$ python3 -q
>>> import numpy as np
>>> from numpy import linalg as LA
>>> np.set_printoptions(precision=3, suppress=True, linewidth=120, legacy="1.25")
>>> tidy = lambda a: np.round(a, 3) + 0
>>> M = np.load("case8.npy")
>>> M
array([[-19.565,  18.772,  22.618, -19.892],
       [-20.901,  19.528,  21.306, -19.873],
       [-20.764,  21.198,  19.733, -20.461],
       [-20.078,  18.908,  20.551, -18.16 ],
       [-22.383,  18.795,  21.283, -21.51 ],
       [-19.235,  20.243,  19.193, -21.687],
       [-21.178,  21.079,  19.699, -20.224],
       [-20.625,  20.22 ,  20.137, -20.084],
       [-19.862,  19.4  ,  21.244, -20.958],
       [-20.499,  18.036,  18.623, -21.383],
       [-17.201,  19.447,  20.253, -20.656],
       [-21.944,  18.865,  19.284, -20.083],
       [-20.583,  19.933,  20.695, -18.234],
       [-19.109,  21.403,  18.732, -19.777],
       [-21.524,  20.865,  18.751, -21.403]])
>>> cen = M - M.mean(axis=0)
>>> U, s, VT = LA.svd(cen, full_matrices=False)
>>> LA.matrix_rank(cen)
4
>>> tidy(VT[0] * np.sign(VT[0, np.abs(VT[0]).argmax()]))
array([ 0.282, -0.428,  0.749,  0.419])
>>> print(tidy((s ** 2).sum() ** 2 / (s ** 4).sum()))
3.511
>>> tidy(cen.mean(axis=0))
array([0., 0., 0., 0.])
>>> np.searchsorted(np.cumsum(s ** 2) / (s ** 2).sum(), 0.9) + 1
4
>>> W2 = M[[10, 14]].astype(float)
>>> for _ in range(6):
...     lab = LA.norm(M[:, None] - W2, axis=-1).argmin(axis=1)
...     W2 = np.array([M[lab == j].mean(axis=0) for j in range(2)])
... 
>>> print(lab)
[0 0 1 0 1 1 1 1 0 1 0 1 0 1 1]
>>> tidy(W2)
array([[-19.698,  19.331,  21.111, -19.629],
       [-20.807,  20.078,  19.493, -20.735]])
>>> ang = np.radians(45)
>>> Rm = np.eye(4)
>>> Rm[1, 1] = Rm[0, 0] = np.cos(ang)
>>> Rm[1, 0], Rm[0, 1] = -np.sin(ang), np.sin(ang)
>>> tidy(Rm)
array([[ 0.707,  0.707,  0.   ,  0.   ],
       [-0.707,  0.707,  0.   ,  0.   ],
       [ 0.   ,  0.   ,  1.   ,  0.   ],
       [ 0.   ,  0.   ,  0.   ,  1.   ]])
>>> other = W2 @ Rm.T
>>> tidy(LA.svd(W2, compute_uv=False)), tidy(LA.svd(other, compute_uv=False))
(array([56.886,  1.611]), array([56.886,  1.611]))
>>> np.allclose(LA.norm(W2, axis=1), LA.norm(other, axis=1))
True
>>> np.allclose(W2 @ W2.T, other @ other.T)
True
>>> u, g = M[10], M[5]
>>> print(tidy(u @ g))
1561.209
>>> print(tidy(u @ u))
1510.915
>>> pr = (u @ g) / (u @ u) * u
>>> tidy(g - pr)
array([-1.461,  0.149, -1.734, -0.343])
>>> tidy(pr)
array([-17.774,  20.094,  20.927, -21.344])
>>> tidy(LA.norm(u + g) ** 2 + LA.norm(u - g) ** 2)
6258.752
>>> LA.matrix_rank(np.outer(u, g))
1
>>> J = 0.2 ** np.abs(np.subtract.outer(np.arange(5), np.arange(5)))
>>> tidy(J)
array([[1.   , 0.2  , 0.04 , 0.008, 0.002],
       [0.2  , 1.   , 0.2  , 0.04 , 0.008],
       [0.04 , 0.2  , 1.   , 0.2  , 0.04 ],
       [0.008, 0.04 , 0.2  , 1.   , 0.2  ],
       [0.002, 0.008, 0.04 , 0.2  , 1.   ]])
>>> vals, V = LA.eigh(J)
>>> x = np.array([-2, -1, 2, -1, 2])
>>> print(tidy(V * np.sqrt(vals) @ V.T))
[[0.995 0.1   0.015 0.003 0.   ]
 [0.1   0.99  0.099 0.015 0.003]
 [0.015 0.099 0.99  0.099 0.015]
 [0.003 0.015 0.099 0.99  0.1  ]
 [0.    0.003 0.015 0.1   0.995]]
>>> tidy(x @ J @ x)
12.467
>>> tidy(LA.eigvalsh(J[1:, 1:]))
array([0.709, 0.846, 1.083, 1.362])
>>> (np.sign(V[:, -1].round(6)) == np.sign(V[0, -1].round(6))).astype(int)
array([1, 1, 1, 1, 1])
>>> tidy(V * np.abs(vals) @ V.T)
array([[1.   , 0.2  , 0.04 , 0.008, 0.002],
       [0.2  , 1.   , 0.2  , 0.04 , 0.008],
       [0.04 , 0.2  , 1.   , 0.2  , 0.04 ],
       [0.008, 0.04 , 0.2  , 1.   , 0.2  ],
       [0.002, 0.008, 0.04 , 0.2  , 1.   ]])
>>> Q, V = LA.qr(J[:, :2])[0], LA.qr(J[:, 2:])[0]
>>> s = LA.svd(Q.T @ V, compute_uv=False)
>>> (s > 0.9).sum()
0
>>> tidy(np.degrees(np.arccos(s.clip(0, 1))))
array([67.167, 89.769])
>>> def softmax(z):
...     e = np.exp(z - z.max(axis=-1, keepdims=True))
...     return e / e.sum(axis=-1, keepdims=True)
... 
>>> tidy(softmax(M).sum(axis=1))
array([1., 1., 1., 1., 1., 1., 1., 1., 1., 1., 1., 1., 1., 1., 1.])
>>> att = M @ M.T / np.sqrt(4)
>>> tidy(softmax(att)[0] @ M)
array([-22.383,  18.795,  21.283, -21.51 ])
>>> vals, V = LA.eigh(J)
>>> tidy(np.abs(V[:, -1]))
array([0.315, 0.494, 0.559, 0.494, 0.315])
>>> tidy(LA.eigvalsh(J + 3 * np.eye(5)))
array([3.696, 3.786, 3.947, 4.172, 4.399])
>>> tidy(LA.svd(J, compute_uv=False))
array([1.399, 1.172, 0.947, 0.786, 0.696])
>>> x = np.ones(5)
>>> for _ in range(5):
...     x = J @ x
...     x /= LA.norm(x)
...     print(round(x @ J @ x, 3))
... 
1.388
1.394
1.397
1.398
1.398
>>> tidy(x)
array([0.334, 0.492, 0.541, 0.492, 0.334])
>>> arr = np.loadtxt("arr.csv", delimiter=",")
>>> arr
array([[0., 0., 1.],
       [1., 0., 0.],
       [0., 1., 0.]])
>>> np.sort(np.abs(np.fft.fft(arr[0]))), tidy(np.sort(LA.svd(arr, compute_uv=False)))
(array([1., 1., 1.]), array([1., 1., 1.]))
>>> arr @ np.ones(3)
array([1., 1., 1.])
>>> rng = np.random.default_rng(4451)
>>> other = arr + rng.integers(-2, 3, (3, 1)) @ rng.integers(-2, 3, (1, 3))
>>> other
array([[ 4., -2., -1.],
       [-3.,  2.,  2.],
       [-4.,  3.,  2.]])
>>> other - arr
array([[ 4., -2., -2.],
       [-4.,  2.,  2.],
       [-4.,  2.,  2.]])
>>> tidy(LA.svd(other - arr, compute_uv=False))
array([8.485, 0.   , 0.   ])
>>> np.abs(other - arr).sum(axis=1)
array([8., 8., 8.])
>>> w1 = np.array([[5, 3, 5, 2, 2], [5, 1, 5, 3, 3], [3, 0, 5, 3, 4]])
>>> c = np.array([1, 1, 0, 0, 2])
>>> H = np.maximum(other @ w1 + c, 0)
>>> LA.matrix_rank(H)
3
>>> W2 = np.array([[-2, -7, 5], [7, 2, -5], [9, -6, -9], [0, -4, 1], [7, -3, -9]])
>>> w1 @ W2
array([[ 70, -73, -51],
       [ 63, -84, -49],
       [ 67, -75, -63]])
>>> other = np.array([[5, -1], [2, -6]])
>>> W2 = np.kron(other, arr)
>>> print(tidy(LA.norm(W2, 2)), tidy(LA.norm(other, 2) * LA.norm(arr, 2)))
7.104 7.104
>>> W2
array([[ 0.,  0.,  5., -0., -0., -1.],
       [ 5.,  0.,  0., -1., -0., -0.],
       [ 0.,  5.,  0., -0., -1., -0.],
       [ 0.,  0.,  2., -0., -0., -6.],
       [ 2.,  0.,  0., -6., -0., -0.],
       [ 0.,  2.,  0., -0., -6., -0.]])
>>> K = np.load("run8.npy")
>>> tidy(K)
array([[0.333, 0.   , 0.333, 0.333],
       [0.   , 1.   , 0.   , 0.   ],
       [0.333, 0.   , 0.333, 0.333],
       [0.5  , 0.   , 0.   , 0.5  ]])
>>> U, s, VT = LA.svd(K)
>>> tidy(s)
array([1.031, 1.   , 0.323, 0.   ])
>>> other = U[:, :3] @ np.diag(s[:3]) @ VT[:3]
>>> print(LA.matrix_rank(K, rtol=0.05))
3
>>> tidy(LA.norm(K - other) / LA.norm(K))
0.0
>>> K.sum(axis=1)
array([1., 1., 1., 1.])
>>> tidy(K.sum(axis=0))
array([1.167, 1.   , 0.667, 1.167])
>>> np.abs(K).max()
1.0
>>> tidy(LA.norm(K))
1.472
>>> tidy(K - K[0])
array([[ 0.   ,  0.   ,  0.   ,  0.   ],
       [-0.333,  1.   , -0.333, -0.333],
       [ 0.   ,  0.   ,  0.   ,  0.   ],
       [ 0.167,  0.   , -0.333,  0.167]])
>>> np.unravel_index(np.abs(K).argmax(), K.shape)
(1, 1)
>>> tidy(np.diff(K, axis=0))
array([[-0.333,  1.   , -0.333, -0.333],
       [ 0.333, -1.   ,  0.333,  0.333],
       [ 0.167,  0.   , -0.333,  0.167]])
>>> K.shape
(4, 4)
>>> tidy(K.mean(axis=0))
array([0.292, 0.25 , 0.167, 0.292])
>>> tidy(LA.matrix_power(K, 2))
array([[0.389, 0.   , 0.222, 0.389],
       [0.   , 1.   , 0.   , 0.   ],
       [0.389, 0.   , 0.222, 0.389],
       [0.417, 0.   , 0.167, 0.417]])
>>> np.allclose(K, K.T)
False
>>> print(tidy(LA.det(K)))
0.0
>>> tidy(K @ K)
array([[0.389, 0.   , 0.222, 0.389],
       [0.   , 1.   , 0.   , 0.   ],
       [0.389, 0.   , 0.222, 0.389],
       [0.417, 0.   , 0.167, 0.417]])
>>> print(np.allclose(K @ K.T, K.T @ K))
False
>>> tidy(np.abs(LA.eigvals(K)).max())
1.0
>>> lab = rng.permutation(4)
>>> lab
array([2, 3, 0, 1])
>>> other = K[lab][:, lab]
>>> tidy(np.sort(np.abs(LA.eigvals(other))))
array([0.   , 0.167, 1.   , 1.   ])
>>> data = np.array([[0, 0, 1, 0, 0, 0],
...     [1, 0, 0, 0, 0, 0],
...     [0, 0, 0, 0, 0, 1],
...     [0, 1, 0, 0, 0, 0],
...     [0, 0, 0, 0, 1, 0],
...     [0, 0, 0, 1, 0, 0]])
>>> gram = data.T @ data
>>> np.allclose(gram, gram.T)
True
>>> tidy(LA.eigvalsh(gram)[::-1])
array([1., 1., 1., 1., 1., 1.])
>>> print(np.diag(gram))
[1 1 1 1 1 1]
>>> (data @ data.T).shape
(6, 6)
>>> print(LA.matrix_rank(gram))
6
>>> tidy(LA.svd(data, compute_uv=False) ** 2)
array([1., 1., 1., 1., 1., 1.])
